>>> import numpy as np
>>> from numpy import linalg as LA
>>> np.set_printoptions(precision=2, suppress=True, linewidth=200, sign=" ")
>>> def rd(a):
...     return np.round(a, 2) + 0
... 
>>> data = np.load("w.npy")
>>> rd(data)
array([[ 0.42,  0.18,  0.18,  0.42],
       [ 0.18,  0.08,  0.08,  0.18],
       [ 0.18,  0.08,  0.08,  0.18],
       [ 0.42,  0.18,  0.18,  0.42]])
>>> # row 2 repeats row 1
>>> rd(data.ravel(order="F"))
array([ 0.42,  0.18,  0.18,  0.42,  0.18,  0.08,  0.08,  0.18,  0.18,  0.08,  0.08,  0.18,  0.42,  0.18,  0.18,  0.42])
>>> data.reshape(4, 5)
Traceback (most recent call last):
  File "<python-input-8>", line 1, in <module>
    data.reshape(4, 5)
    ~~~~~~~~~~~~^^^^^^
ValueError: cannot reshape array of size 16 into shape (4,5)
>>> rd(data.reshape(2, -1))
array([[ 0.42,  0.18,  0.18,  0.42,  0.18,  0.08,  0.08,  0.18],
       [ 0.18,  0.08,  0.08,  0.18,  0.42,  0.18,  0.18,  0.42]])
>>> t3 = data.reshape(4, 2, -1)
>>> rd(t3.transpose(1, 0, 2))
array([[[ 0.42,  0.18],
        [ 0.18,  0.08],
        [ 0.18,  0.08],
        [ 0.42,  0.18]],

       [[ 0.18,  0.42],
        [ 0.08,  0.18],
        [ 0.08,  0.18],
        [ 0.18,  0.42]]])
>>> W = np.array([[-2, -1, -2, -3, 3],
...     [3, 2, -2, 3, -3],
...     [1, 3, 3, 2, 1],
...     [1, 0, -2, 2, 2]])
>>> coef = np.array([-1, -2, 1, -3, 1])
>>> hid = np.maximum(data @ W + coef, 0)
>>> (hid > 0).mean(axis=0)
array([ 0. ,  0. ,  0.5,  0. ,  1. ])
>>> rd(hid)
array([[ 0.  ,  0.  ,  0.  ,  0.  ,  2.75],
       [ 0.  ,  0.  ,  0.35,  0.  ,  1.75],
       [ 0.  ,  0.  ,  0.35,  0.  ,  1.75],
       [ 0.  ,  0.  ,  0.  ,  0.  ,  2.75]])
>>> (hid > 0).astype(int)
array([[ 0,  0,  0,  0,  1],
       [ 0,  0,  1,  0,  1],
       [ 0,  0,  1,  0,  1],
       [ 0,  0,  0,  0,  1]])
>>> W2 = np.array([[2, 2, 2], [0, 0, 0], [3, 3, 2], [1, 3, 2], [0, 2, 0]])
>>> (hid @ W2).round(6).argmax(axis=1)
array([ 1,  1,  1,  1])
>>> rd(hid @ W2)
array([[ 0.  ,  5.5 ,  0.  ],
       [ 1.06,  4.56,  0.71],
       [ 1.06,  4.56,  0.71],
       [ 0.  ,  5.5 ,  0.  ]])
>>> W @ W2
array([[-13, -13, -14],
       [  3,   3,   8],
       [ 13,  19,  12],
       [ -2,   6,   2]])
